$ python3 -q
>>> import numpy as np
>>> import numpy.linalg as la
>>> np.set_printoptions(precision=2, suppress=True, linewidth=120)
>>> M = np.loadtxt("block19.csv", delimiter=",")
>>> M
array([[-1.,  2.,  2.,  3., -1.],
       [ 0., -2., -2., -2.,  0.],
       [-3., -2., -2.,  0.,  0.]])
>>> rng = np.random.default_rng(13)
>>> A2 = M + rng.integers(-2, 3, (3, 2)) @ rng.integers(-2, 3, (2, 5))
>>> A2
array([[ 7.,  2.,  0.,  1., -3.],
       [ 8., -2., -4., -4., -2.],
       [-3.,  2.,  4.,  6., -6.]])
>>> A2 - M
array([[ 8.,  0., -2., -2., -2.],
       [ 8.,  0., -2., -2., -2.],
       [ 0.,  4.,  6.,  6., -6.]])
>>> np.round(la.svd(A2 - M, compute_uv=False), 2) + 0
array([12.65, 10.77,  0.  ])
>>> U, s, VT = la.svd(A2, full_matrices=False)
>>> U.shape, s.shape, VT.shape
((3, 3), (3,), (3, 5))
>>> np.round(U.T @ A2 @ VT.T, 2) + 0
array([[13.07,  0.  ,  0.  ],
       [ 0.  ,  9.44,  0.  ],
       [ 0.  ,  0.  ,  2.83]])
>>> np.round(VT @ VT.T, 2) + 0
array([[1., 0., 0.],
       [0., 1., 0.],
       [0., 0., 1.]])
>>> np.abs(VT[0])
array([0.77, 0.15, 0.4 , 0.46, 0.07])
>>> (s > 1e-8).sum()
np.int64(3)
>>> A2 = M[0, 0] * M[1:] - np.outer(M[1:, 0], M[0])
>>> A2
array([[ 0.,  2.,  2.,  2.,  0.],
       [ 0.,  8.,  8.,  9., -3.]])
>>> M[:, 0] / M[0, 0]
array([ 1., -0.,  3.])
>>> np.flatnonzero(~A2.round(6).any(axis=1))
array([], dtype=int64)
>>> W0 = np.array([[8, 2, 4, 4, 2],
...     [2, 1, 0, 1, 0],
...     [4, 0, 4, 2, 2],
...     [4, 1, 2, 2, 1],
...     [2, 0, 2, 1, 1]])
>>> W0
array([[8, 2, 4, 4, 2],
       [2, 1, 0, 1, 0],
       [4, 0, 4, 2, 2],
       [4, 1, 2, 2, 1],
       [2, 0, 2, 1, 1]])
>>> vals, evecs = la.eigh(W0)
>>> vec = np.array([1, 2, 3, 1, 2])
>>> np.round(la.eigvalsh(W0[1:, 1:]), 2) + 0
array([0.  , 0.  , 1.76, 6.24])
>>> np.abs(W0).sum(axis=1).max(), round(float(np.abs(vals).max()), 2)
(np.int64(20), 13.39)
>>> np.round(evecs * np.maximum(vals, 0) @ evecs.T, 2) + 0
array([[8., 2., 4., 4., 2.],
       [2., 1., 0., 1., 0.],
       [4., 0., 4., 2., 2.],
       [4., 1., 2., 2., 1.],
       [2., 0., 2., 1., 1.]])
>>> idx = rng.permutation(5)
>>> idx
array([4, 1, 2, 3, 0])
>>> A2 = W0[idx][:, idx]
>>> A2
array([[1, 0, 2, 1, 2],
       [0, 1, 0, 1, 2],
       [2, 0, 4, 2, 4],
       [1, 1, 2, 2, 4],
       [2, 2, 4, 4, 8]])
>>> np.diag(A2)
array([1, 1, 4, 2, 8])
>>> round(la.det(A2), 2), round(la.det(W0[idx]), 2)
(np.float64(0.0), np.float64(0.0))
>>> np.allclose(A2, W0)
False
>>> vals, evecs = la.eigh(W0)
>>> np.unique(vals.round(6) + 0, return_counts=True)[1]
array([3, 1, 1])
>>> (vals > 1e-8).sum(), (vals < -1e-8).sum()
(np.int64(2), np.int64(0))
>>> np.round(la.svd(W0, compute_uv=False), 2) + 0
array([13.39,  2.61,  0.  ,  0.  ,  0.  ])
>>> la.matrix_rank(W0, rtol=0.1)
np.int64(2)
>>> [round(float(x), 2) for x in la.svd(W0, compute_uv=False)[:3]]
[13.39, 2.61, 0.0]
>>> A2 = W0 / la.norm(W0, axis=1, keepdims=True)
>>> G = A2 @ A2.T
>>> G
array([[1.  , 0.88, 0.93, 1.  , 0.93],
       [0.88, 1.  , 0.65, 0.88, 0.65],
       [0.93, 0.65, 1.  , 0.93, 1.  ],
       [1.  , 0.88, 0.93, 1.  , 0.93],
       [0.93, 0.65, 1.  , 0.93, 1.  ]])
>>> (np.abs(G) > 0.9).astype(int)
array([[1, 0, 1, 1, 1],
       [0, 1, 0, 0, 0],
       [1, 0, 1, 1, 1],
       [1, 0, 1, 1, 1],
       [1, 0, 1, 1, 1]])
>>> arr = np.loadtxt("sample11.csv", delimiter=",")
>>> arr
array([[ 0.05, -6.04, 13.92, 19.52],
       [-0.39, -5.1 , 14.17, 21.2 ],
       [ 0.24, -4.59, 15.24, 20.71],
       [ 0.14, -4.27, 15.81, 19.91],
       [ 1.  , -2.79, 14.74, 19.39],
       [-0.6 , -5.19, 16.07, 21.26],
       [ 0.16, -5.9 , 15.97, 19.54],
       [ 1.4 , -5.19, 15.82, 19.77],
       [-1.34, -6.5 , 13.65, 19.5 ],
       [ 0.34, -5.63, 14.38, 18.76],
       [ 0.09, -5.89, 16.97, 21.26],
       [-1.27, -5.37, 13.68, 21.14],
       [-0.88, -3.62, 15.15, 19.62],
       [-0.47, -4.88, 16.17, 21.48],
       [ 0.13, -4.2 , 12.81, 21.02],
       [ 0.62, -4.3 , 14.68, 20.87],
       [ 0.68, -6.45, 15.47, 19.33],
       [-1.65, -6.79, 14.46, 19.08],
       [ 0.57, -6.05, 14.79, 19.7 ],
       [-1.61, -4.14, 13.65, 20.62],
       [ 1.54, -5.64, 14.28, 21.2 ],
       [-1.55, -4.06, 15.78, 19.27],
       [-0.4 , -5.46, 15.82, 19.49],
       [-2.04, -4.98, 14.53, 19.47],
       [ 1.02, -3.82, 14.19, 20.41],
       [ 1.  , -4.69, 14.94, 19.66],
       [-0.33, -4.88, 16.31, 19.94],
       [-0.95, -4.49, 14.31, 20.64]])
>>> ang = np.radians(120)
>>> R = np.eye(4)
>>> R[1, 1] = R[3, 3] = np.cos(ang)
>>> R[1, 3], R[3, 1] = -np.sin(ang), np.sin(ang)
>>> R
array([[ 1.  ,  0.  ,  0.  ,  0.  ],
       [ 0.  , -0.5 ,  0.  , -0.87],
       [ 0.  ,  0.  ,  1.  ,  0.  ],
       [ 0.  ,  0.87,  0.  , -0.5 ]])
>>> A2 = arr @ R.T
>>> np.allclose(arr @ arr.T, A2 @ A2.T)
True
>>> mat = np.load("x.npy")
>>> mat
array([[ 2,  3],
       [ 0, -2]])
>>> # triangular: eigenvalues sit on the diagonal
>>> A2 = np.array([[3, -2, 2], [-3, 0, 0]])
>>> cent = np.kron(A2, mat)
>>> round(float(la.norm(cent, 2)), 2), round(float(la.norm(A2, 2) * la.norm(mat, 2)), 2)
(19.12, 19.12)
>>> la.matrix_rank(cent)
np.int64(4)
>>> cent
array([[ 6,  9, -4, -6,  4,  6],
       [ 0, -6,  0,  4,  0, -4],
       [-6, -9,  0,  0,  0,  0],
       [ 0,  6,  0,  0,  0,  0]])
>>> round(np.abs(la.eigvals(W0)).max(), 2)
np.float64(13.39)
>>> (W0 + W0.T) / 2
array([[8., 2., 4., 4., 2.],
       [2., 1., 0., 1., 0.],
       [4., 0., 4., 2., 2.],
       [4., 1., 2., 2., 1.],
       [2., 0., 2., 1., 1.]])
>>> np.allclose(W0 @ W0.T, W0.T @ W0)
True
>>> assert W0 == W0.T
Traceback (most recent call last):
  File "<python-input-64>", line 1, in <module>
    assert W0 == W0.T
           ^^^^^^^^^^
ValueError: The truth value of an array with more than one element is ambiguous. Use a.any() or a.all()
>>> round(la.det(W0), 2)
np.float64(0.0)
>>> m1 = np.load("case2.npy")
>>> m1
array([[ 1,  1,  1,  1,  1,  1,  1,  1],
       [ 1,  1, -1, -1, -1, -1,  1,  1]])
>>> U, s = la.svd(M)
Traceback (most recent call last):
  File "<python-input-68>", line 1, in <module>
    U, s = la.svd(M)
    ^^^^
ValueError: too many values to unpack (expected 2)
>>> U, s, VT = la.svd(M, full_matrices=False)
>>> s / s[0]
array([1.  , 0.62, 0.1 ])
>>> np.round(U.T @ M @ VT.T, 2) + 0
array([[5.87, 0.  , 0.  ],
       [0.  , 3.63, 0.  ],
       [0.  , 0.  , 0.57]])
>>> U.shape, s.shape, VT.shape
((3, 3), (3,), (3, 5))
>>> m1[:, 8]
Traceback (most recent call last):
  File "<python-input-73>", line 1, in <module>
    m1[:, 8]
    ~~^^^^^^
IndexError: index 8 is out of bounds for axis 1 with size 8
>>> m1.shape
(2, 8)
>>> la.matrix_rank(m1)
np.int64(2)
>>> la.svd(m1, compute_uv=False)
array([2.83, 2.83])
>>> m1.mean(axis=0)
array([1., 1., 0., 0., 0., 0., 1., 1.])
>>> m1.sum(axis=1)
array([8, 0])
>>> m1 - m1[0]
array([[ 0,  0,  0,  0,  0,  0,  0,  0],
       [ 0,  0, -2, -2, -2, -2,  0,  0]])
>>> np.unravel_index(np.abs(m1).argmax(), m1.shape)
(np.int64(0), np.int64(0))
>>> np.abs(m1).max()
np.int64(1)
